>>> import numpy as np
>>> np.set_printoptions(precision=3, suppress=True, linewidth=160)
>>> rd = lambda a: np.round(a, 3) + 0
>>> A = np.load("run15.npy")
>>> A
array([[-0.17,  2.89,  0.51],
       [ 0.03, -0.51, -0.09],
       [-0.05,  0.85,  0.15]])
>>> rd(np.linalg.det(2 * A)), rd(np.linalg.det(A))
(np.float64(0.0), np.float64(0.0))
>>> np.einsum("ii->", A)
np.float64(-0.53)
>>> np.kron(np.eye(2, dtype=int), A)
array([[-0.17,  2.89,  0.51, -0.  ,  0.  ,  0.  ],
       [ 0.03, -0.51, -0.09,  0.  , -0.  , -0.  ],
       [-0.05,  0.85,  0.15, -0.  ,  0.  ,  0.  ],
       [-0.  ,  0.  ,  0.  , -0.17,  2.89,  0.51],
       [ 0.  , -0.  , -0.  ,  0.03, -0.51, -0.09],
       [-0.  ,  0.  ,  0.  , -0.05,  0.85,  0.15]])
>>> rd(np.poly(A))
array([1.  , 0.53, 0.  , 0.  ])
>>> rd(np.linalg.eigvals(A))
array([-0.53,  0.  ,  0.  ])
>>> rd(np.linalg.det(A.T))
np.float64(0.0)
>>> A2 = np.array([[2, -2, 3], [-2, 0, 3]])
>>> W2 = np.kron(A2, A)
>>> W2.shape
(6, 9)
>>> def softmax(z):
...     e = np.exp(z - z.max(axis=-1, keepdims=True))
...     return e / e.sum(axis=-1, keepdims=True)
... 
>>> rd(softmax(A[0]))
array([0.041, 0.878, 0.081])
>>> rd(softmax(A).sum(axis=1))
array([1., 1., 1.])
>>> rd(softmax(A[0] + 5))
array([0.041, 0.878, 0.081])
>>> S = A @ A.T / np.sqrt(3)
>>> rd(softmax(S))
array([[0.969, 0.003, 0.029],
       [0.176, 0.496, 0.328],
       [0.652, 0.116, 0.232]])
>>> rd(np.sort(np.abs(np.linalg.eigvals(A))))
array([0.  , 0.  , 0.53])
>>> rd(A @ A)
array([[ 0.09 , -1.532, -0.27 ],
       [-0.016,  0.27 ,  0.048],
       [ 0.027, -0.45 , -0.08 ]])
>>> rd(A @ np.linalg.pinv(A) @ A)
array([[-0.17,  2.89,  0.51],
       [ 0.03, -0.51, -0.09],
       [-0.05,  0.85,  0.15]])
>>> O, _ = np.linalg.qr(np.array([[-0.6, 0.2, -0.1], [0.6, -1.1, -0.4], [-0.2, 0.5, -1.5]]))
>>> W0 = 3 * O
>>> rd(W0)
array([[-2.065, -2.14 ,  0.397],
       [ 2.065, -1.753,  1.29 ],
       [-0.688,  1.161,  2.679]])
>>> U, sig, Vt = np.linalg.svd(A)
>>> V = Vt[:(sig > 1e-8).sum()]
>>> rng = np.random.default_rng(62567)
>>> vec = A[2] + 5 * A[1] + rng.integers(2) * np.eye(3)[1]
>>> rd(vec)
array([ 0.1, -0.7, -0.3])
>>> np.linalg.matrix_rank(np.vstack([A, vec]))
np.int64(2)
>>> np.allclose(V.T @ V @ vec, vec)
False
>>> M = np.array([[9, 8, 0, 1], [8, 9, 8, 0], [0, 8, 9, 8], [1, 0, 8, 9]])
>>> np.linalg.cond(A) > 100
np.True_
>>> np.argsort(-np.linalg.norm(A, axis=0).round(6), kind="stable")[:3]
array([1, 2, 0])
>>> O, V = np.linalg.qr(M[:, :3])[0], np.linalg.qr(M[:, 3:])[0]
>>> sig = np.linalg.svd(O.T @ V, compute_uv=False)
>>> rd(sig)
array([0.859])
>>> A2 = np.array([[2, 3], [2, 1], [1, 2], [1, 0]])
>>> A2.T @ M.T
array([[35, 42, 33, 19],
       [35, 49, 26, 19]])
>>> np.einsum("ik,kj->ji", M, A2)
array([[35, 42, 33, 19],
       [35, 49, 26, 19]])
>>> np.einsum("ij,ij->i", M, M)
array([146, 209, 209, 146])
>>> E = np.load("layer0.npy")
>>> E
array([[ 1, -4,  0,  0],
       [ 1, -4,  0,  0],
       [ 0,  0,  1, -4],
       [ 0,  0,  1, -4]])
>>> rd(np.sort(np.linalg.eigvals(E).real))
array([-3., -3.,  0.,  0.])
>>> E @ E
array([[-3, 12,  0,  0],
       [-3, 12,  0,  0],
       [ 0,  0, -3, 12],
       [ 0,  0, -3, 12]])
>>> rd(np.linalg.det(E))
np.float64(0.0)
>>> (np.linalg.matrix_power((E != 0) + (E.T != 0) + np.eye(4), 4) > 0).astype(int)
array([[1, 1, 0, 0],
       [1, 1, 0, 0],
       [0, 0, 1, 1],
       [0, 0, 1, 1]])
>>> data = np.load("x.npy")
>>> data
array([[-18.193,   7.707,   3.102],
       [  3.757,  19.465,   2.647],
       [ -1.512,  14.63 , -13.553],
       [ -9.067,  16.213,  -7.411],
       [-19.423,  -1.962,   4.349],
       [ -9.609,  -7.106,  16.037],
       [ 19.889,   1.896,   0.922],
       [  6.017,   6.403,  17.967],
       [ -2.687,   9.913, -17.162],
       [-11.776,  -4.155, -15.623],
       [-18.076,   8.501,   0.992],
       [  7.604,  -5.057, -17.793],
       [-17.497,   5.388,  -8.052],
       [ 18.938,   4.99 ,  -4.056],
       [  4.787, -13.416, -14.039],
       [  7.459,  18.222,  -3.508],
       [ -3.654, -18.273,  -7.263],
       [  3.354, -19.56 ,   2.484],
       [ -1.837, -14.991,  13.111],
       [  4.098,  18.844,   5.301]])
>>> A2 = data / np.linalg.norm(data, axis=1, keepdims=True)
>>> C2 = A2 @ A2.T
>>> (C2 - 2 * np.eye(20)).round(6).argmax(axis=1)
array([10, 19,  8,  2,  0, 18, 13, 19,  2, 12,  0, 14, 10,  6, 11,  1, 14, 16,  5,  1])
>>> rd(np.degrees(np.arccos(np.clip(C2[1, 8], -1, 1))))
np.float64(69.905)
>>> np.argwhere(np.triu(np.abs(C2) > 0.95, 1))
array([[ 0, 10],
       [ 1, 16],
       [ 1, 19],
       [ 2,  8],
       [ 2, 18],
       [ 4,  6],
       [ 4, 13],
       [ 6, 13],
       [16, 19]])
>>> Xc = (data - data.mean(axis=0)) / data.std(axis=0)
>>> np.argwhere(np.abs(Xc) > 2)
array([], shape=(0, 2), dtype=int64)
>>> coef = np.linalg.lstsq(np.delete(Xc, 2, axis=1), Xc[:, 2])[0]
>>> np.abs(coef).argmax()
np.int64(1)
>>> rd(1 - np.var(Xc[:, 2] - np.delete(Xc, 2, axis=1) @ coef))
np.float64(0.003)
>>> A2 = np.c_[data[:, :1] @ np.array([[5]]), np.array([2, 2, 0, 2, 1, 0, 2, 2, 0, 1, 0, 0, 2, 2, 2, 0, 2, 0, 0, 1])]
>>> rd(A2)
array([[-90.965,   2.   ],
       [ 18.785,   2.   ],
       [ -7.56 ,   0.   ],
       [-45.335,   2.   ],
       [-97.115,   1.   ],
       [-48.045,   0.   ],
       [ 99.445,   2.   ],
       [ 30.085,   2.   ],
       [-13.435,   0.   ],
       [-58.88 ,   1.   ],
       [-90.38 ,   0.   ],
       [ 38.02 ,   0.   ],
       [-87.485,   2.   ],
       [ 94.69 ,   2.   ],
       [ 23.935,   2.   ],
       [ 37.295,   0.   ],
       [-18.27 ,   2.   ],
       [ 16.77 ,   0.   ],
       [ -9.185,   0.   ],
       [ 20.49 ,   1.   ]])
>>> rd(np.linalg.lstsq(data, A2[:, 0])[0])
array([5., 0., 0.])
>>> rd(np.linalg.norm(A2 - data @ np.linalg.lstsq(data, A2)[0], axis=0))
array([0.   , 6.055])
>>> np.linalg.matrix_rank(np.c_[data, A2])
np.int64(4)
